$ python3 -q
>>> import numpy as np
>>> np.set_printoptions(precision=2, suppress=True, linewidth=120)
>>> def rnd(a):
...     return np.round(a, 2) + 0
... 
>>> feats = np.array([[1, -8, 3], [0, 1, 8], [-5, -9, 7]])
>>> feats[-1] = feats[0] + 3 * feats[1]
>>> print(feats)
[[ 1 -8  3]
 [ 0  1  8]
 [ 1 -5 27]]
>>> # row 2 dominates
>>> left, sigma, Vh = np.linalg.svd(feats)
>>> V = Vh[:(sigma > 1e-8).sum()]
>>> rng = np.random.default_rng(845168)
>>> x = feats[0] + 3 * feats[1] + rng.integers(2) * np.eye(3)[0]
>>> print(x)
[ 1. -5. 27.]
>>> print(rnd(np.linalg.norm(x - V.T @ V @ x)))
0.0
>>> print(np.linalg.matrix_rank(np.vstack([feats, x])))
2
>>> print(rnd(V.T @ V))
[[ 0.01 -0.12  0.01]
 [-0.12  0.99  0.  ]
 [ 0.01  0.    1.  ]]
>>> B = np.array([[-2, -2], [-2, -2], [0, 1]])
>>> print(np.linalg.matrix_rank(np.vstack([feats, B.T])))
3
>>> print(np.einsum("ik,kj->ij", feats, B))
[[14 17]
 [-2  6]
 [ 8 35]]
>>> print(np.einsum("ik,kj->ji", feats, B))
[[14 -2  8]
 [17  6 35]]
>>> print(np.einsum("ij,ij->i", feats, feats))
[ 74  65 755]
>>> proj = np.triu(np.array([[-6, 4, -3], [-9, -7, -6], [2, 0, 1]]), 1) + np.eye(3)
>>> B = proj @ feats @ np.linalg.inv(proj)
>>> print(B)
[[ -2.  19.  62.]
 [ -6.  55. 158.]
 [  1.  -9. -24.]]
>>> print(np.trace(B), np.trace(feats))
29.0 29
>>> print(proj @ feats - feats @ proj)
[[  -3.   15.  -94.]
 [  -6.   30. -156.]
 [   0.   -4.  -27.]]
>>> print(np.linalg.matrix_rank(B))
2
>>> print(rnd(np.linalg.det(B)))
0.0
>>> data = np.array([[4.0, 1.0, 0.0, 0.0, 0.0, 0.0],
...     [0.0, 4.0, 1.0, 0.0, 0.0, 0.0],
...     [0.0, 0.0, 4.0, 1.0, 0.0, 0.0],
...     [0.0, 0.0, 0.0, 4.0, 1.0, 0.0],
...     [0.0, 0.0, 0.0, 0.0, 4.0, 1.0],
...     [0.0, 0.0, 0.0, 0.0, 0.0, 4.0]])
>>> r0 = np.array([2, 0, 1])
>>> print(np.convolve(feats[2], r0))
[  2 -10  55  -5  27]
>>> print(np.array([np.convolve(row, r0, "same") for row in feats]))
[[-16   7  -8]
 [  2  16   1]
 [-10  55  -5]]
>>> print(np.polyval(r0, feats[2]))
[   3   51 1459]
>>> print(np.cross(feats[2, :3], feats[0, :3]))
[201  24  -3]
>>> print(np.correlate(feats[2], feats[0], "full"))
[   3  -23  122 -221   27]
>>> rank = np.linalg.matrix_rank(feats)
>>> print(rank)
2
>>> ns = np.linalg.svd(feats)[2][rank:].T
>>> print(rnd(ns @ ns.T))
[[ 0.99  0.12 -0.01]
 [ 0.12  0.01  0.  ]
 [-0.01  0.    0.  ]]
>>> print([int(np.linalg.matrix_rank(np.delete(feats, i, axis=0))) for i in range(3)])
[2, 2, 2]
>>> print(rnd(feats @ ns))
[[0.]
 [0.]
 [0.]]
>>> print([int(np.linalg.matrix_rank(feats[:i])) for i in range(1, len(feats) + 1)])
[1, 2, 2]
>>> print(rnd(np.linalg.norm(data, axis=0)))
[4.   4.12 4.12 4.12 4.12 4.12]
>>> print(data[5] @ data[1])
0.0
>>> print(rnd(np.linalg.norm(data, "nuc")))
24.31
>>> print(rnd(np.linalg.norm(data[5] - data[1])))
5.74
>>> x = np.array([2, 2, 0])
>>> print(feats * x)
[[  2 -16   0]
 [  0   2   0]
 [  2 -10   0]]
>>> print(np.einsum("ij,j->i", feats, x))
[-14   2  -8]
>>> print(feats @ np.ones(3))
[-4.  9. 23.]
>>> print(np.linalg.norm(feats @ x) <= np.linalg.norm(feats, 2) * np.linalg.norm(x) + 1e-9)
True
>>> assert data == data.T
Traceback (most recent call last):
  File "<python-input-50>", line 1, in <module>
    assert data == data.T
           ^^^^^^^^^^^^^^
ValueError: The truth value of an array with more than one element is ambiguous. Use a.any() or a.all()
>>> print((data + data.T) / 2)
[[4.  0.5 0.  0.  0.  0. ]
 [0.5 4.  0.5 0.  0.  0. ]
 [0.  0.5 4.  0.5 0.  0. ]
 [0.  0.  0.5 4.  0.5 0. ]
 [0.  0.  0.  0.5 4.  0.5]
 [0.  0.  0.  0.  0.5 4. ]]
>>> print(rnd(np.linalg.matrix_power(data, 3)))
[[64. 48. 12.  1.  0.  0.]
 [ 0. 64. 48. 12.  1.  0.]
 [ 0.  0. 64. 48. 12.  1.]
 [ 0.  0.  0. 64. 48. 12.]
 [ 0.  0.  0.  0. 64. 48.]
 [ 0.  0.  0.  0.  0. 64.]]
>>> print(np.allclose(data, data.T))
False
>>> M = np.load("x.npy")
>>> print(M)
[[-1.7  0.8 -2.5  0.7]
 [ 0.1  1.5 -0.3  0.4]
 [-0.9 -0.6  0.4 -1. ]
 [ 0.3  0.6  1.3  0.9]
 [ 0.5  0.  -0.5 -1.1]
 [ 0.6  0.9 -1.6 -0.8]
 [ 1.5  2.4 -5.4 -1.5]
 [ 0.7  1.  -0.7 -0.3]
 [ 1.3  0.2  1.1 -0.6]
 [ 0.6 -0.1  0.   0.5]
 [-0.1  0.3  0.2  0.8]
 [ 0.  -0.1 -1.4 -0.1]
 [-0.5 -0.6  0.1 -0.5]
 [ 0.3 -0.6 -1.   1.3]]
>>> D = np.linalg.norm(M[:, None] - M[None], axis=-1)
>>> print(np.linalg.matrix_rank(D ** 2))
6
>>> print(D.shape)
(14, 14)
>>> C2 = np.cov(M, rowvar=False)
>>> print(rnd(np.polyfit(M[:, 2], M[:, 1], 1)))
[-0.32  0.17]
>>> print(np.median(M, axis=0))
[ 0.3   0.25 -0.4  -0.2 ]
>>> print(np.argsort(-M.std(axis=0).round(6), kind="stable"))
[2 1 3 0]
>>> print(rnd(M.std(axis=0)))
[0.8  0.83 1.63 0.83]
>>> print(C2.shape)
(4, 4)
>>> print(M.shape)
(14, 4)
>>> print(rnd(np.linalg.norm(M)))
8.74
>>> np.zeros(14, 4)
Traceback (most recent call last):
  File "<python-input-67>", line 1, in <module>
    np.zeros(14, 4)
    ~~~~~~~~^^^^^^^
TypeError: Cannot interpret '4' as a data type
>>> print(rnd(M - M[0]))
[[ 0.   0.   0.   0. ]
 [ 1.8  0.7  2.2 -0.3]
 [ 0.8 -1.4  2.9 -1.7]
 [ 2.  -0.2  3.8  0.2]
 [ 2.2 -0.8  2.  -1.8]
 [ 2.3  0.1  0.9 -1.5]
 [ 3.2  1.6 -2.9 -2.2]
 [ 2.4  0.2  1.8 -1. ]
 [ 3.  -0.6  3.6 -1.3]
 [ 2.3 -0.9  2.5 -0.2]
 [ 1.6 -0.5  2.7  0.1]
 [ 1.7 -0.9  1.1 -0.8]
 [ 1.2 -1.4  2.6 -1.2]
 [ 2.  -1.4  1.5  0.6]]
>>> print(np.count_nonzero(M))
53
>>> print(np.linalg.matrix_rank(M))
4
>>> print(rnd(M.sum(axis=0)))
[  2.7   5.7 -10.3  -1.3]
>>> t3 = np.stack([M, -2 * M, M[::-1]])
>>> print((t3 @ M.T).shape)
(3, 14, 14)
>>> print(rnd(t3.sum(axis=0)))
[[ 2.  -1.4  1.5  0.6]
 [-0.6 -2.1  0.4 -0.9]
 [ 0.9  0.5 -1.8  0.9]
 [-0.4 -0.3 -1.1 -0.1]
 [ 0.1 -0.1  0.5  1.6]
 [ 0.7 -0.7  2.7  0.2]
 [-0.8 -1.4  4.7  1.2]
 [ 0.8  1.4 -4.7 -1.2]
 [-0.7  0.7 -2.7 -0.2]
 [-0.1  0.1 -0.5 -1.6]
 [ 0.4  0.3  1.1  0.1]
 [-0.9 -0.5  1.8 -0.9]
 [ 0.6  2.1 -0.4  0.9]
 [-2.   1.4 -1.5 -0.6]]
>>> print(rnd(np.einsum("bij,cij->bc", t3, t3)))
[[  76.32 -152.64   18.16]
 [-152.64  305.28  -36.32]
 [  18.16  -36.32   76.32]]
>>> print(t3.shape)
(3, 14, 4)
>>> proj = M @ np.linalg.solve(M.T @ M, M.T)
>>> print(rnd(np.diag(proj)))
[0.64 0.37 0.31 0.28 0.14 0.11 0.77 0.11 0.27 0.12 0.09 0.11 0.1  0.59]
>>> print(rnd(proj @ M[:, 3]))
[ 0.7  0.4 -1.   0.9 -1.1 -0.8 -1.5 -0.3 -0.6  0.5  0.8 -0.1 -0.5  1.3]
>>> A = np.array([[0, 0, 0, 1, 0],
...     [0, 0, 1, 0, 0],
...     [0, 1, 0, 0, 0],
...     [0, 0, 0, 0, 1],
...     [1, 0, 0, 0, 0]])
>>> print(A @ A.T)
[[1 0 0 0 0]
 [0 1 0 0 0]
 [0 0 1 0 0]
 [0 0 0 1 0]
 [0 0 0 0 1]]
>>> print(rnd(np.linalg.norm(A, axis=0)))
[1. 1. 1. 1. 1.]
>>> print(rnd(np.linalg.svd(A, compute_uv=False)))
[1. 1. 1. 1. 1.]
>>> print(A.T @ A)
[[1 0 0 0 0]
 [0 1 0 0 0]
 [0 0 1 0 0]
 [0 0 0 1 0]
 [0 0 0 0 1]]
>>> print(rnd(np.linalg.norm(A[1] - A[4])))
1.41
>>> print(rnd(np.linalg.norm(A, 2)))
1.0
>>> print(rnd(np.linalg.norm(A, axis=0)))
[1. 1. 1. 1. 1.]
>>> x = np.array([-2, 1, 0, 3, -3])
>>> print(A @ (2 * x))
[ 6  0  2 -6 -4]
>>> print(A @ x)
[ 3  0  1 -3 -2]
>>> print(np.linalg.norm(A @ x) <= np.linalg.norm(A, 2) * np.linalg.norm(x) + 1e-9)
True
>>> print(A @ np.ones(5))
[1. 1. 1. 1. 1.]
>>> print(np.sign((A @ x).round(6)))
[ 1  0  1 -1 -1]
>>> print((A @ x).argmax())
0
>>> x = np.array([1, 2, 2, 2, 2])
>>> a = np.maximum(A @ x, 0)
>>> print(np.maximum(A @ x, 0) - np.maximum(-A @ x, 0))
[2 2 2 2 1]
>>> print(np.flatnonzero(a > 1e-9))
[0 1 2 3 4]
>>> print(a)
[2 2 2 2 1]
>>> print(np.allclose(A, A.T))
False
>>> print((A + A.T) / 2)
[[0.  0.  0.  0.5 0.5]
 [0.  0.  1.  0.  0. ]
 [0.  1.  0.  0.  0. ]
 [0.5 0.  0.  0.  0.5]
 [0.5 0.  0.  0.5 0. ]]
>>> print(rnd(np.sort(np.abs(np.linalg.eigvals(A)))))
[1. 1. 1. 1. 1.]
>>> print(np.trace(A))
0
>>> print(np.allclose(A @ A.T, A.T @ A))
True
>>> print(np.linalg.matrix_power(A, 3))
[[1 0 0 0 0]
 [0 0 1 0 0]
 [0 1 0 0 0]
 [0 0 0 1 0]
 [0 0 0 0 1]]
>>> print(rnd(np.abs(np.linalg.eigvals(A)).max()))
1.0
>>> X = np.load("layer15.npy")
>>> print(rnd(X))
[[ 0.02  0.11 -0.01  0.08  0.02  0.  ]
 [ 0.11  0.6  -0.07  0.46  0.11  0.  ]
 [-0.01 -0.07  0.01 -0.05 -0.01  0.  ]
 [ 0.08  0.46 -0.05  0.35  0.08  0.  ]
 [ 0.02  0.11 -0.01  0.08  0.02  0.  ]
 [ 0.    0.    0.    0.    0.    0.  ]]
>>> # 2 groups of indices that never mix
>>> ev, V = np.linalg.eigh(X)
>>> x = np.array([-2, -3, -3, 1, -2, -1])
>>> print(rnd(x @ X @ x / (x @ x)), rnd(ev[0]), rnd(ev[-1]))
0.14 0.0 1.0
>>> print(rnd(np.linalg.eigvalsh(X[1:, 1:])))
[0.   0.   0.   0.   0.98]
>>> print((np.sign(V[:, -1].round(6)) == np.sign(V[0, -1].round(6))).astype(int))
[1 1 0 1 1 0]
>>> x = np.array([1, 2, 1, 1, 3, 1])
>>> print(rnd(np.trace(X)))
1.0
>>> print(rnd(X @ X @ x))
[ 0.36  2.02 -0.24  1.54  0.36  0.  ]
>>> print(rnd(np.linalg.eigvalsh(2 * X - np.eye(6))))
[-1. -1. -1. -1. -1.  1.]
>>> x = np.array([2, -2, 1, -3, -1, 0])
>>> print(rnd(X * x))
[[ 0.04 -0.21 -0.01 -0.24 -0.02  0.  ]
 [ 0.21 -1.2  -0.07 -1.38 -0.11  0.  ]
 [-0.02  0.14  0.01  0.16  0.01  0.  ]
 [ 0.16 -0.92 -0.05 -1.06 -0.08  0.  ]
 [ 0.04 -0.21 -0.01 -0.24 -0.02  0.  ]
 [ 0.    0.    0.    0.    0.    0.  ]]
>>> print(np.linalg.norm(X @ x) <= np.linalg.norm(X, 2) * np.linalg.norm(x) + 1e-9)
True
>>> print((X @ x).argmax())
2
>>> print(np.linalg.lstsq(X[:-1].T, X[-1])[2])
1
>>> print(rnd(X @ np.linalg.pinv(X) @ X))
[[ 0.02  0.11 -0.01  0.08  0.02  0.  ]
 [ 0.11  0.6  -0.07  0.46  0.11  0.  ]
 [-0.01 -0.07  0.01 -0.05 -0.01  0.  ]
 [ 0.08  0.46 -0.05  0.35  0.08  0.  ]
 [ 0.02  0.11 -0.01  0.08  0.02  0.  ]
 [ 0.    0.    0.    0.    0.    0.  ]]
>>> try:
...     np.linalg.inv(X)
... except np.linalg.LinAlgError as e:
...     print("failed:", e)
... 
failed: Singular matrix
>>> print(np.unique(X.round(6), axis=0).shape)
(5, 6)
>>> arr = np.array([[14, 9, -2, 5, 4, 3, 2],
...     [9, 18, -13, -1, -1, -4, 14],
...     [-2, -13, 18, 11, 13, 13, -13],
...     [5, -1, 11, 19, 22, 12, 1],
...     [4, -1, 13, 22, 27, 13, 4],
...     [3, -4, 13, 12, 13, 15, -10],
...     [2, 14, -13, 1, 4, -10, 23]])
>>> print(arr)
[[ 14   9  -2   5   4   3   2]
 [  9  18 -13  -1  -1  -4  14]
 [ -2 -13  18  11  13  13 -13]
 [  5  -1  11  19  22  12   1]
 [  4  -1  13  22  27  13   4]
 [  3  -4  13  12  13  15 -10]
 [  2  14 -13   1   4 -10  23]]
>>> r0, r1 = arr[6], arr[1]
>>> print(r0 @ r0)
1015
>>> print(r0 @ r1)
796
>>> p = (r0 @ r1) / (r0 @ r0) * r0
>>> print(np.outer(r0, r1))
[[  18   36  -26   -2   -2   -8   28]
 [ 126  252 -182  -14  -14  -56  196]
 [-117 -234  169   13   13   52 -182]
 [   9   18  -13   -1   -1   -4   14]
 [  36   72  -52   -4   -4  -16   56]
 [ -90 -180  130   10   10   40 -140]
 [ 207  414 -299  -23  -23  -92  322]]
>>> print(rnd(r1 - p))
[ 7.43  7.02 -2.8  -1.78 -4.14  3.84 -4.04]
>>> print(np.linalg.matrix_rank(np.outer(r0, r1)))
1
>>> print(rnd((r1 - p) @ r0))
0.0
>>> left, sigma, Vh = np.linalg.svd(arr)
>>> print(np.argmax(sigma[:-1] / (sigma[1:] + 1e-6)) + 1)
5
>>> print(rnd(sigma))
[67.4  44.4  16.82  4.26  1.13  0.    0.  ]
>>> B = left[:, :5] @ np.diag(sigma[:5]) @ Vh[:5]
>>> print(np.linalg.matrix_rank(arr, rtol=0.05))
4
>>> print([round(float(x), 2) for x in np.linalg.svd(arr, compute_uv=False)[:3]])
[67.4, 44.4, 16.82]
>>> print(rnd(arr @ np.linalg.pinv(arr) @ arr))
[[ 14.   9.  -2.   5.   4.   3.   2.]
 [  9.  18. -13.  -1.  -1.  -4.  14.]
 [ -2. -13.  18.  11.  13.  13. -13.]
 [  5.  -1.  11.  19.  22.  12.   1.]
 [  4.  -1.  13.  22.  27.  13.   4.]
 [  3.  -4.  13.  12.  13.  15. -10.]
 [  2.  14. -13.   1.   4. -10.  23.]]
>>> print(np.allclose(arr[:-1].T @ np.linalg.lstsq(arr[:-1].T, arr[-1])[0], arr[-1]))
True
>>> print(np.unique(arr.round(6), axis=0).shape)
(7, 7)
>>> t3 = np.stack([arr, -2 * arr, arr[::-1]])
>>> print(rnd(np.linalg.norm(t3, axis=(1, 2))))
[ 82.56 165.12  82.56]
>>> print(np.einsum("bij,cij->bc", t3, t3))
[[  6816 -13632   2591]
 [-13632  27264  -5182]
 [  2591  -5182   6816]]
>>> print(np.linalg.matrix_rank(t3.reshape(3, -1)))
2
>>> B = np.array([[5, 0], [0, 0]])
>>> basis = np.array([[5, 4, 2, 2, 0],
...     [2, 3, 1, 1, 0],
...     [3, 1, 3, 1, 5],
...     [3, 3, 3, 0, 5],
...     [0, 3, 5, 4, 1]])
>>> F = np.block([[B, np.zeros((2, 5))], [np.zeros((5, 2)), basis]])
>>> print(F)
[[5. 0. 0. 0. 0. 0. 0.]
 [0. 0. 0. 0. 0. 0. 0.]
 [0. 0. 5. 4. 2. 2. 0.]
 [0. 0. 2. 3. 1. 1. 0.]
 [0. 0. 3. 1. 3. 1. 5.]
 [0. 0. 3. 3. 3. 0. 5.]
 [0. 0. 0. 3. 5. 4. 1.]]
>>> labels = rng.permutation(7)
>>> print(labels)
[2 6 3 1 5 0 4]
>>> B = F[labels][:, labels]
>>> print(np.allclose(B, F))
False
